% python3 -q
>>> import numpy as np
>>> import numpy.linalg as la
>>> np.set_printoptions(precision=1, suppress=True, linewidth=200)
>>> rd = lambda a: np.round(a, 1) + 0
>>> m1 = np.loadtxt("block0.csv", delimiter=",")
>>> m1
array([[ 39.1, -58.9,  59.1,  20. , 101.7,  60.1, -19.9,  20.3,  60.2,  78.9],
       [ 38.9, -58.8,  60.6,  19.4, 101.1,  60.1, -17.7,  19.3,  61.7,  80.1],
       [ 39.6, -62.1,  59.8,  18.9,  98.7,  58.6, -21.3,  19.8,  59.8,  81.1],
       [ 38.6, -57.8,  61.5,  21.3,  99.6,  57.3, -20.3,  19.8,  60. ,  78.6],
       [ 39.3, -62.1,  61.6,  19.8,  99. ,  60.1, -21. ,  19.5,  60.7,  79.6],
       [ 37.8, -59.4,  59.5,  20.4,  99.3,  59.8, -21. ,  20.6,  61.7,  78.9],
       [ 39.8, -60. ,  59.6,  20.4, 101.2,  60.4, -18.9,  18.8,  60.1,  80.2],
       [ 39.8, -61.8,  60.2,  20.8, 100.5,  60.5, -20. ,  21. ,  59.8,  78.9],
       [ 40. , -59.3,  60.8,  18.4, 101.1,  62. , -18.6,  22.3,  60.2,  79.3],
       [ 40.7, -59.6,  60.4,  20.5,  99.7,  60. , -19.4,  21.6,  59.7,  79.6],
       [ 38.8, -60.8,  60.1,  19.6, 100.2,  60.2, -18.9,  18.6,  60.1,  81.5],
       [ 40.8, -59.9,  61.5,  21.8,  99.3,  60.4, -19.8,  20. ,  59.5,  79.7],
       [ 38.9, -60.3,  58.2,  20.5,  99.3,  60.6, -21.3,  19.7,  61.5,  80.5],
       [ 39.2, -60.2,  59. ,  20. ,  99.8,  60.8, -19.1,  21. ,  60.7,  81.9],
       [ 37.7, -60.8,  61.4,  19.9,  99.6,  60.3, -19.2,  19.1,  59.8,  81.2],
       [ 40.7, -59.6,  58.6,  20.1,  99. ,  60.6, -19.7,  19.4,  59.3,  79.5],
       [ 39.3, -59.7,  58.8,  19.8,  98.5,  59.6, -20. ,  21. ,  59.2,  78.8],
       [ 39.8, -59.6,  59.4,  20.1, 100. ,  59.1, -22.3,  20.1,  59.3,  79.1],
       [ 39.8, -61.4,  61.7,  21.2,  98.1,  58.2, -20.2,  18. ,  60. ,  80.2],
       [ 40.6, -61.1,  58.7,  18.9,  99. ,  60.2, -20.9,  20.8,  60.7,  79.2],
       [ 40.8, -60. ,  58.1,  21.9,  99.6,  58.2, -19.9,  20.8,  60.4,  79.3],
       [ 39.6, -61. ,  57.8,  21.2, 100.1,  61.8, -19.2,  19.6,  60.2,  80.7],
       [ 39.8, -60.8,  61.2,  20.7, 100.5,  60.4, -20.2,  18.6,  60.1,  82.5],
       [ 36.4, -59.2,  59.3,  20.9,  99.5,  59.4, -19.1,  20.5,  58.8,  80.8],
       [ 40.9, -62.1,  60.4,  19.2, 100.9,  59.4, -18. ,  20.7,  59.4,  79.5],
       [ 39.4, -59.9,  60.7,  19.3, 100. ,  59.6, -20.1,  20.5,  59.6,  80.6],
       [ 39.3, -60.8,  59.2,  18.8, 100.4,  59.6, -19.8,  19.7,  57.8,  81.6],
       [ 38.1, -57.9,  60.2,  20.5, 100.9,  59.1, -20.8,  21.1,  60.3,  79.4],
       [ 39.6, -60.6,  60.7,  18.4, 101.5,  60. , -19.7,  20.6,  59.9,  81.3],
       [ 38.7, -59.2,  60.1,  17.7,  98.9,  59.6, -20.6,  20.8,  60.1,  79.3],
       [ 37.8, -60.4,  60.1,  20.3,  99.5,  59.3, -20.2,  19.1,  60.5,  79.1],
       [ 39.4, -59.8,  59.2,  20.8, 100.3,  59.7, -19.8,  20.8,  60. ,  80.5],
       [ 38.8, -60.8,  59.4,  19.2,  99. ,  58.6, -20.3,  21.1,  58.6,  78.3],
       [ 41.1, -60.9,  60.9,  20.7,  99.7,  60.3, -20. ,  19.7,  59.2,  80. ],
       [ 39.2, -59. ,  61.7,  20.8, 100.6,  58.9, -20. ,  19.5,  59.2,  79.9],
       [ 39.9, -60.2,  59.6,  18.7,  99.1,  59.9, -20.2,  19.8,  58. ,  80.8]])
>>> Ac = m1 - m1.mean(axis=0)
>>> evecs = la.svd(Ac)[2][:1]
>>> M2 = Ac - Ac @ evecs.T @ evecs
>>> rd(M2.std(axis=0))
array([0.9, 0.8, 1.1, 0.9, 0.9, 0.8, 0.8, 0.9, 0.8, 0.7])
>>> la.norm(M2, axis=1).round(6).argmax()
np.int64(8)
